% python3 -q
>>> import numpy as np
>>> np.set_printoptions(precision=1, suppress=True, linewidth=100)
>>> K = np.loadtxt("test4.csv", delimiter=",")
>>> print(K.round(1) + 0)
[[ 4.4 -0.5 -1.   0.2  1.2 -1.  -0.4 -1.3]
 [-0.5  5.5 -0.7  0.9  0.4 -1.1  0.7  0.1]
 [-1.  -0.7  5.4  2.6  0.2 -1.1  0.1 -0.4]
 [ 0.2  0.9  2.6  3.1  0.1  0.7 -1.   0.4]
 [ 1.2  0.4  0.2  0.1  6.2  0.4  0.2  0. ]
 [-1.  -1.1 -1.1  0.7  0.4  5.9  0.5 -0.8]
 [-0.4  0.7  0.1 -1.   0.2  0.5  6.7 -0.8]
 [-1.3  0.1 -0.4  0.4  0.  -0.8 -0.8  5.8]]
>>> print(round(float(np.abs(np.linalg.eigvals(K)).max()), 1))
8.0
>>> print(np.trace(K))
43.0
>>> print(np.round(np.sort(np.abs(np.linalg.eigvals(K))), 1) + 0)
[0. 3. 5. 6. 7. 7. 7. 8.]
>>> print(np.allclose(K, K.T))
True
>>> print(np.round((K + K.T) / 2, 1) + 0)
[[ 4.4 -0.5 -1.   0.2  1.2 -1.  -0.4 -1.3]
 [-0.5  5.5 -0.7  0.9  0.4 -1.1  0.7  0.1]
 [-1.  -0.7  5.4  2.6  0.2 -1.1  0.1 -0.4]
 [ 0.2  0.9  2.6  3.1  0.1  0.7 -1.   0.4]
 [ 1.2  0.4  0.2  0.1  6.2  0.4  0.2  0. ]
 [-1.  -1.1 -1.1  0.7  0.4  5.9  0.5 -0.8]
 [-0.4  0.7  0.1 -1.   0.2  0.5  6.7 -0.8]
 [-1.3  0.1 -0.4  0.4  0.  -0.8 -0.8  5.8]]
>>> print(np.allclose(K @ K.T, K.T @ K))
True
>>> r = np.linalg.matrix_rank(K)
>>> print(r)
7
>>> N = np.linalg.svd(K)[2][r:].T
>>> print(np.round(N @ N.T, 1) + 0)
[[ 0.1  0.1  0.2 -0.2  0.   0.1  0.   0.1]
 [ 0.1  0.1  0.1 -0.2  0.   0.1  0.   0.1]
 [ 0.2  0.1  0.2 -0.3 -0.1  0.2 -0.1  0.1]
 [-0.2 -0.2 -0.3  0.4  0.1 -0.2  0.1 -0.1]
 [ 0.   0.  -0.1  0.1  0.   0.   0.   0. ]
 [ 0.1  0.1  0.2 -0.2  0.   0.1  0.   0.1]
 [ 0.   0.  -0.1  0.1  0.   0.   0.   0. ]
 [ 0.1  0.1  0.1 -0.1  0.   0.1  0.   0. ]]
>>> print(np.linalg.matrix_rank(K.T @ K), np.linalg.matrix_rank(K @ K.T))
7 7
>>> print(N[:, 0] / N[np.abs(N[:, 0]).round(6).argmax(), 0])
[-0.5 -0.4 -0.8  1.   0.2 -0.5  0.2 -0.3]
>>> print(np.round(K @ N, 1) + 0)
[[0.]
 [0.]
 [0.]
 [0.]
 [0.]
 [0.]
 [0.]
 [0.]]
>>> vals, evecs = np.linalg.eigh(K)
>>> vec = np.array([5, -3, -2, -7, -9, 1, -4, 5])
>>> print(np.round(evecs * np.abs(vals) @ evecs.T, 1) + 0)
[[ 4.4 -0.5 -1.   0.2  1.2 -1.  -0.4 -1.3]
 [-0.5  5.5 -0.7  0.9  0.4 -1.1  0.7  0.1]
 [-1.  -0.7  5.4  2.6  0.2 -1.1  0.1 -0.4]
 [ 0.2  0.9  2.6  3.1  0.1  0.7 -1.   0.4]
 [ 1.2  0.4  0.2  0.1  6.2  0.4  0.2  0. ]
 [-1.  -1.1 -1.1  0.7  0.4  5.9  0.5 -0.8]
 [-0.4  0.7  0.1 -1.   0.2  0.5  6.7 -0.8]
 [-1.3  0.1 -0.4  0.4  0.  -0.8 -0.8  5.8]]
>>> print(np.linalg.eigvalsh(K[1:, 1:]))
[0.4 4.8 5.1 6.3 7.  7.  8. ]
>>> print(round(vec @ K @ vec / (vec @ vec), 1), np.round(vals[0], 1), round(float(vals[-1]), 1))
5.0 -0.0 8.0
>>> print(round(float(vec @ K @ vec), 1))
1059.9
>>> print(round(float(np.abs(K).sum(axis=1).max()), 1), round(np.abs(vals).max(), 1))
11.6 8.0
>>> m1 = np.load("sample18.npy")
>>> print(m1)
[[ 8  8 12  6  6  8]
 [ 8  8 12  6  6  8]
 [12 12 18  9  9 12]
 [ 6  6  9  5  5  5]
 [ 6  6  9  5  5  5]
 [ 8  8 12  5  5 10]]
>>> print(np.allclose(m1[:-1].T @ np.linalg.lstsq(m1[:-1].T, m1[-1])[0], m1[-1]))
True
>>> print(np.unique(m1.round(6), axis=0).shape)
(4, 6)
>>> print(m1 @ np.linalg.pinv(m1) @ m1)
[[ 8.  8. 12.  6.  6.  8.]
 [ 8.  8. 12.  6.  6.  8.]
 [12. 12. 18.  9.  9. 12.]
 [ 6.  6.  9.  5.  5.  5.]
 [ 6.  6.  9.  5.  5.  5.]
 [ 8.  8. 12.  5.  5. 10.]]
>>> vec = np.array([0, 1, 1, -2, -1, -1])
>>> print(m1 * vec)
[[  0   8  12 -12  -6  -8]
 [  0   8  12 -12  -6  -8]
 [  0  12  18 -18  -9 -12]
 [  0   6   9 -10  -5  -5]
 [  0   6   9 -10  -5  -5]
 [  0   8  12 -10  -5 -10]]
>>> print(np.einsum("ij,j->i", m1, vec))
[-6 -6 -9 -5 -5 -5]
>>> print(m1 @ np.eye(6)[0])
[ 8.  8. 12.  6.  6.  8.]
>>> print((m1 * vec).sum(axis=1))
[-6 -6 -9 -5 -5 -5]
>>> def softmax(z):
...     e = np.exp(z - z.max(axis=-1, keepdims=True))
...     return e / e.sum(axis=-1, keepdims=True)
... 
>>> print(np.round(softmax(m1[0]), 1) + 0)
[0.  0.  0.9 0.  0.  0. ]
>>> print(softmax(m1).sum(axis=1))
[1. 1. 1. 1. 1. 1.]
>>> S = m1 @ m1.T / np.sqrt(6)
>>> print(np.round(softmax(S), 1) + 0)
[[0. 0. 1. 0. 0. 0.]
 [0. 0. 1. 0. 0. 0.]
 [0. 0. 1. 0. 0. 0.]
 [0. 0. 1. 0. 0. 0.]
 [0. 0. 1. 0. 0. 0.]
 [0. 0. 1. 0. 0. 0.]]
>>> F = np.load("block19.npy")
>>> print(F)
[[ 0.  0.  0. -2.  0.  4.  2.  7. -8.  3. -5. -5. -1.]
 [ 0.  0.  0.  7.  8.  4.  6. -5.  7.  5. -3. -2. -5.]
 [ 0.  0.  0. -7. -1.  2. -2. -4.  0.  2. -4. -1. -1.]
 [-2.  7. -7.  0.  0.  0.  0.  0.  0.  0.  0.  0.  0.]
 [ 0.  8. -1.  0.  0.  0.  0.  0.  0.  0.  0.  0.  0.]
 [ 4.  4.  2.  0.  0.  0.  0.  0.  0.  0.  0.  0.  0.]
 [ 2.  6. -2.  0.  0.  0.  0.  0.  0.  0.  0.  0.  0.]
 [ 7. -5. -4.  0.  0.  0.  0.  0.  0.  0.  0.  0.  0.]
 [-8.  7.  0.  0.  0.  0.  0.  0.  0.  0.  0.  0.  0.]
 [ 3.  5.  2.  0.  0.  0.  0.  0.  0.  0.  0.  0.  0.]
 [-5. -3. -4.  0.  0.  0.  0.  0.  0.  0.  0.  0.  0.]
 [-5. -2. -1.  0.  0.  0.  0.  0.  0.  0.  0.  0.  0.]
 [-1. -5. -1.  0.  0.  0.  0.  0.  0.  0.  0.  0.  0.]]
>>> print(np.allclose(F[:-1].T @ np.linalg.lstsq(F[:-1].T, F[-1])[0], F[-1]))
True
>>> print(round(float(np.trace(np.linalg.pinv(F) @ F)), 1))
6.0
>>> print(np.unique(F.round(6), axis=0).shape)
(13, 13)
>>> print(np.linalg.lstsq(F[:-1].T, F[-1])[2])
6
>>> E = np.loadtxt("x.csv", delimiter=",")
>>> print(E)
[[-1.8 -1.7 -1.8 -0.8  0.1 -0.3 -1.7 -1.5 -0.3 -1.8  1.5]
 [ 0.   0.5  0.5 -1.7  1.1 -1.4  0.  -0.4  0.5  3.2 -0.4]
 [ 0.8 -0.2 -0.4  2.   0.9 -0.1 -0.5  0.5  1.9 -0.9 -2. ]
 [ 1.8 -0.2  1.  -0.4 -1.6  0.5 -2.1  1.   0.7  1.4 -0.1]
 [ 0.1 -0.1 -1.1  0.3  0.  -1.   0.4  0.2 -1.8  0.4 -0.3]
 [-1.3 -0.1  0.3 -1.2 -0.1  0.   1.1 -1.4 -0.7 -0.1 -0.1]
 [-0.8  0.2 -0.2  1.   0.4  2.4 -1.8  0.5 -1.8  0.5 -1.3]
 [ 0.3  1.5  0.8  0.2  1.2  1.2  0.4  0.6 -0.5  0.7 -0.2]
 [-0.2 -1.4  1.7 -1.6 -0.9 -1.   1.  -1.4  0.4 -1.5  1.4]
 [ 0.3  1.2  0.4  0.1 -1.7 -0.2  1.3 -1.4  0.5 -0.2  0.1]
 [-0.9 -0.2  0.2 -1.3  0.2  0.6  1.2 -1.1 -0.6 -0.1 -0.2]
 [ 1.8 -0.7  1.  -1.  -0.6  1.1 -0.9  0.4  2.   0.2 -1.7]]
>>> other = np.c_[E[:, :5] @ np.array([[7, 4, 3, 2, 4],
...     [3, 0, 6, 2, 5],
...     [8, 2, 4, 2, 1],
...     [5, 9, 5, 8, 4],
...     [3, 6, 0, 9, 7]]), np.array([-1, 0, 0, 2, 2, -2, -1, 2, 1, 2, 0, 0])]
>>> print(other.round(1) + 0)
[[-35.8 -17.4 -26.8 -16.1 -20.   -1. ]
 [  0.3  -7.7  -3.5  -1.7   3.9   0. ]
 [ 14.5  25.8   9.6  24.5  16.1   0. ]
 [ 13.2  -4.    6.2 -12.4  -5.6   2. ]
 [ -6.9   0.9  -3.2   0.2   0.    2. ]
 [-13.3 -16.   -9.3 -12.7 -10.9  -2. ]
 [ -0.4   7.8   3.   10.    4.4  -1. ]
 [ 17.6  11.8  14.1  17.6  18.7   2. ]
 [ -2.7 -17.2 -10.2 -20.7 -18.8   1. ]
 [  4.3  -7.3  10.2 -10.7  -3.9   2. ]
 [-11.2 -13.7  -9.6 -10.4  -8.2   0. ]
 [ 11.7  -3.4   0.2  -9.2  -3.5   0. ]]
>>> print(np.round(np.linalg.lstsq(E, other[:, 0])[0], 1) + 0)
[7. 3. 8. 5. 3. 0. 0. 0. 0. 0. 0.]
>>> M = np.loadtxt("w.csv", delimiter=",")
>>> print(M)
[[-1. -2. -2. -2. -2.  0. -2. -2.  0. -2.  0.]
 [-2. -1. -2. -2. -2.  0. -2. -2.  0. -2.  0.]
 [-2. -2. -1. -2. -2.  0. -2. -2.  0. -2.  0.]
 [-2. -2. -2. -1. -2.  0. -2. -2.  0. -2.  0.]
 [-2. -2. -2. -2. -1.  0. -2. -2.  0. -2.  0.]
 [ 0.  0.  0.  0.  0. -1.  0.  0. -2.  0. -2.]
 [-2. -2. -2. -2. -2.  0. -1. -2.  0. -2.  0.]
 [-2. -2. -2. -2. -2.  0. -2. -1.  0. -2.  0.]
 [ 0.  0.  0.  0.  0. -2.  0.  0. -1.  0. -2.]
 [-2. -2. -2. -2. -2.  0. -2. -2.  0. -1.  0.]
 [ 0.  0.  0.  0.  0. -2.  0.  0. -2.  0. -1.]]
>>> vals, evecs = np.linalg.eigh(M)
>>> vec = np.array([-2, -3, 0, -5, 2, -3, 5, 3, -5, -1, 5])
>>> print(np.round(evecs * np.abs(vals) @ evecs.T, 1) + 0)
[[2.7 1.7 1.7 1.7 1.7 0.  1.7 1.7 0.  1.7 0. ]
 [1.7 2.7 1.7 1.7 1.7 0.  1.7 1.7 0.  1.7 0. ]
 [1.7 1.7 2.7 1.7 1.7 0.  1.7 1.7 0.  1.7 0. ]
 [1.7 1.7 1.7 2.7 1.7 0.  1.7 1.7 0.  1.7 0. ]
 [1.7 1.7 1.7 1.7 2.7 0.  1.7 1.7 0.  1.7 0. ]
 [0.  0.  0.  0.  0.  2.3 0.  0.  1.3 0.  1.3]
 [1.7 1.7 1.7 1.7 1.7 0.  2.7 1.7 0.  1.7 0. ]
 [1.7 1.7 1.7 1.7 1.7 0.  1.7 2.7 0.  1.7 0. ]
 [0.  0.  0.  0.  0.  1.3 0.  0.  2.3 0.  1.3]
 [1.7 1.7 1.7 1.7 1.7 0.  1.7 1.7 0.  2.7 0. ]
 [0.  0.  0.  0.  0.  1.3 0.  0.  1.3 0.  2.3]]
>>> print(np.linalg.eigvalsh(M[1:, 1:]))
[-13.  -5.   1.   1.   1.   1.   1.   1.   1.   1.]
>>> print(np.round(evecs * np.maximum(vals, 0) @ evecs.T, 1) + 0)
[[ 0.9 -0.1 -0.1 -0.1 -0.1  0.  -0.1 -0.1  0.  -0.1  0. ]
 [-0.1  0.9 -0.1 -0.1 -0.1  0.  -0.1 -0.1  0.  -0.1  0. ]
 [-0.1 -0.1  0.9 -0.1 -0.1  0.  -0.1 -0.1  0.  -0.1  0. ]
 [-0.1 -0.1 -0.1  0.9 -0.1  0.  -0.1 -0.1  0.  -0.1  0. ]
 [-0.1 -0.1 -0.1 -0.1  0.9  0.  -0.1 -0.1  0.  -0.1  0. ]
 [ 0.   0.   0.   0.   0.   0.7  0.   0.  -0.3  0.  -0.3]
 [-0.1 -0.1 -0.1 -0.1 -0.1  0.   0.9 -0.1  0.  -0.1  0. ]
 [-0.1 -0.1 -0.1 -0.1 -0.1  0.  -0.1  0.9  0.  -0.1  0. ]
 [ 0.   0.   0.   0.   0.  -0.3  0.   0.   0.7  0.  -0.3]
 [-0.1 -0.1 -0.1 -0.1 -0.1  0.  -0.1 -0.1  0.   0.9  0. ]
 [ 0.   0.   0.   0.   0.  -0.3  0.   0.  -0.3  0.   0.7]]
>>> print(np.abs(M).sum(axis=1).max(), round(np.abs(vals).max(), 1))
15.0 15.0
>>> print(vec @ M @ vec)
116.0
>>> vals, evecs = np.linalg.eigh(M)
>>> print(np.linalg.eigvalsh(M + 2 * np.eye(11)))
[-13.  -3.   3.   3.   3.   3.   3.   3.   3.   3.   3.]
>>> print(np.round(evecs.T @ M @ evecs, 1) + 0)
[[-15.   0.   0.   0.   0.   0.   0.   0.   0.   0.   0.]
 [  0.  -5.   0.   0.   0.   0.   0.   0.   0.   0.   0.]
 [  0.   0.   1.   0.   0.   0.   0.   0.   0.   0.   0.]
 [  0.   0.   0.   1.   0.   0.   0.   0.   0.   0.   0.]
 [  0.   0.   0.   0.   1.   0.   0.   0.   0.   0.   0.]
 [  0.   0.   0.   0.   0.   1.   0.   0.   0.   0.   0.]
 [  0.   0.   0.   0.   0.   0.   1.   0.   0.   0.   0.]
 [  0.   0.   0.   0.   0.   0.   0.   1.   0.   0.   0.]
 [  0.   0.   0.   0.   0.   0.   0.   0.   1.   0.   0.]
 [  0.   0.   0.   0.   0.   0.   0.   0.   0.   1.   0.]
 [  0.   0.   0.   0.   0.   0.   0.   0.   0.   0.   1.]]
>>> print(vals)
[-15.  -5.   1.   1.   1.   1.   1.   1.   1.   1.   1.]
>>> print(np.round(evecs.T @ evecs, 1) + 0)
[[1. 0. 0. 0. 0. 0. 0. 0. 0. 0. 0.]
 [0. 1. 0. 0. 0. 0. 0. 0. 0. 0. 0.]
 [0. 0. 1. 0. 0. 0. 0. 0. 0. 0. 0.]
 [0. 0. 0. 1. 0. 0. 0. 0. 0. 0. 0.]
 [0. 0. 0. 0. 1. 0. 0. 0. 0. 0. 0.]
 [0. 0. 0. 0. 0. 1. 0. 0. 0. 0. 0.]
 [0. 0. 0. 0. 0. 0. 1. 0. 0. 0. 0.]
 [0. 0. 0. 0. 0. 0. 0. 1. 0. 0. 0.]
 [0. 0. 0. 0. 0. 0. 0. 0. 1. 0. 0.]
 [0. 0. 0. 0. 0. 0. 0. 0. 0. 1. 0.]
 [0. 0. 0. 0. 0. 0. 0. 0. 0. 0. 1.]]
>>> print((vals > 1e-8).sum(), (vals < -1e-8).sum())
9 2
>>> print(np.round(evecs @ np.diag(vals) @ evecs.T, 1) + 0)
[[-1. -2. -2. -2. -2.  0. -2. -2.  0. -2.  0.]
 [-2. -1. -2. -2. -2.  0. -2. -2.  0. -2.  0.]
 [-2. -2. -1. -2. -2.  0. -2. -2.  0. -2.  0.]
 [-2. -2. -2. -1. -2.  0. -2. -2.  0. -2.  0.]
 [-2. -2. -2. -2. -1.  0. -2. -2.  0. -2.  0.]
 [ 0.  0.  0.  0.  0. -1.  0.  0. -2.  0. -2.]
 [-2. -2. -2. -2. -2.  0. -1. -2.  0. -2.  0.]
 [-2. -2. -2. -2. -2.  0. -2. -1.  0. -2.  0.]
 [ 0.  0.  0.  0.  0. -2.  0.  0. -1.  0. -2.]
 [-2. -2. -2. -2. -2.  0. -2. -2.  0. -1.  0.]
 [ 0.  0.  0.  0.  0. -2.  0.  0. -2.  0. -1.]]
>>> print(np.trace(M))
-11.0
>>> M.inv()
Traceback (most recent call last):
  File "<python-input-67>", line 1, in <module>
    M.inv()
    ^^^^^
AttributeError: 'numpy.ndarray' object has no attribute 'inv'
>>> print(np.sort(np.abs(np.linalg.eigvals(M))))
[ 1.  1.  1.  1.  1.  1.  1.  1.  1.  5. 15.]
>>> print((M + M.T) / 2)
[[-1. -2. -2. -2. -2.  0. -2. -2.  0. -2.  0.]
 [-2. -1. -2. -2. -2.  0. -2. -2.  0. -2.  0.]
 [-2. -2. -1. -2. -2.  0. -2. -2.  0. -2.  0.]
 [-2. -2. -2. -1. -2.  0. -2. -2.  0. -2.  0.]
 [-2. -2. -2. -2. -1.  0. -2. -2.  0. -2.  0.]
 [ 0.  0.  0.  0.  0. -1.  0.  0. -2.  0. -2.]
 [-2. -2. -2. -2. -2.  0. -1. -2.  0. -2.  0.]
 [-2. -2. -2. -2. -2.  0. -2. -1.  0. -2.  0.]
 [ 0.  0.  0.  0.  0. -2.  0.  0. -1.  0. -2.]
 [-2. -2. -2. -2. -2.  0. -2. -2.  0. -1.  0.]
 [ 0.  0.  0.  0.  0. -2.  0.  0. -2.  0. -1.]]
>>> print(M @ M)
[[29. 28. 28. 28. 28.  0. 28. 28.  0. 28.  0.]
 [28. 29. 28. 28. 28.  0. 28. 28.  0. 28.  0.]
 [28. 28. 29. 28. 28.  0. 28. 28.  0. 28.  0.]
 [28. 28. 28. 29. 28.  0. 28. 28.  0. 28.  0.]
 [28. 28. 28. 28. 29.  0. 28. 28.  0. 28.  0.]
 [ 0.  0.  0.  0.  0.  9.  0.  0.  8.  0.  8.]
 [28. 28. 28. 28. 28.  0. 29. 28.  0. 28.  0.]
 [28. 28. 28. 28. 28.  0. 28. 29.  0. 28.  0.]
 [ 0.  0.  0.  0.  0.  8.  0.  0.  9.  0.  8.]
 [28. 28. 28. 28. 28.  0. 28. 28.  0. 29.  0.]
 [ 0.  0.  0.  0.  0.  8.  0.  0.  8.  0.  9.]]
>>> print(np.allclose(M @ M.T, M.T @ M))
True
>>> print(np.allclose(M, M.T))
True
>>> W1 = np.array([[-3, 2, -1],
...     [2, 1, 1],
...     [1, 0, 2],
...     [-3, 0, 2],
...     [0, 2, -3],
...     [1, -2, -1],
...     [1, -1, -1],
...     [-3, 1, -2],
...     [-1, 1, -1],
...     [-3, -3, -3],
...     [3, -3, 1]])
>>> c = np.array([-1, 0, 0])
>>> hid = np.maximum(M @ W1 + c, 0)
>>> print(np.linalg.matrix_rank(hid))
3
>>> print((hid > 0).astype(int))
[[1 0 1]
 [1 0 1]
 [1 0 1]
 [1 0 1]
 [1 0 1]
 [0 1 1]
 [1 0 1]
 [1 0 1]
 [0 1 1]
 [1 0 1]
 [0 1 1]]
>>> print((hid > 0).mean(axis=0))
[0.7 0.3 1. ]
>>> W2 = np.array([[0, 3, -7], [8, 4, 1], [-1, 5, -2]])
>>> print(hid @ W2)
[[  -9.   81. -102.]
 [ -11.  106. -141.]
 [ -12.  108. -136.]
 [ -12.   96. -108.]
 [  -7.   80. -119.]
 [  47.   29.    4.]
 [  -9.   93. -130.]
 [  -8.   76. -100.]
 [  71.   41.    7.]
 [  -7.   71.  -98.]
 [  37.   35.   -1.]]
>>> print(W1 @ W2)
[[ 17  -6  25]
 [  7  15 -15]
 [ -2  13 -11]
 [ -2   1  17]
 [ 19  -7   8]
 [-15 -10  -7]
 [ -7  -6  -6]
 [ 10 -15  26]
 [  9  -4  10]
 [-21 -36  24]
 [-25   2 -26]]
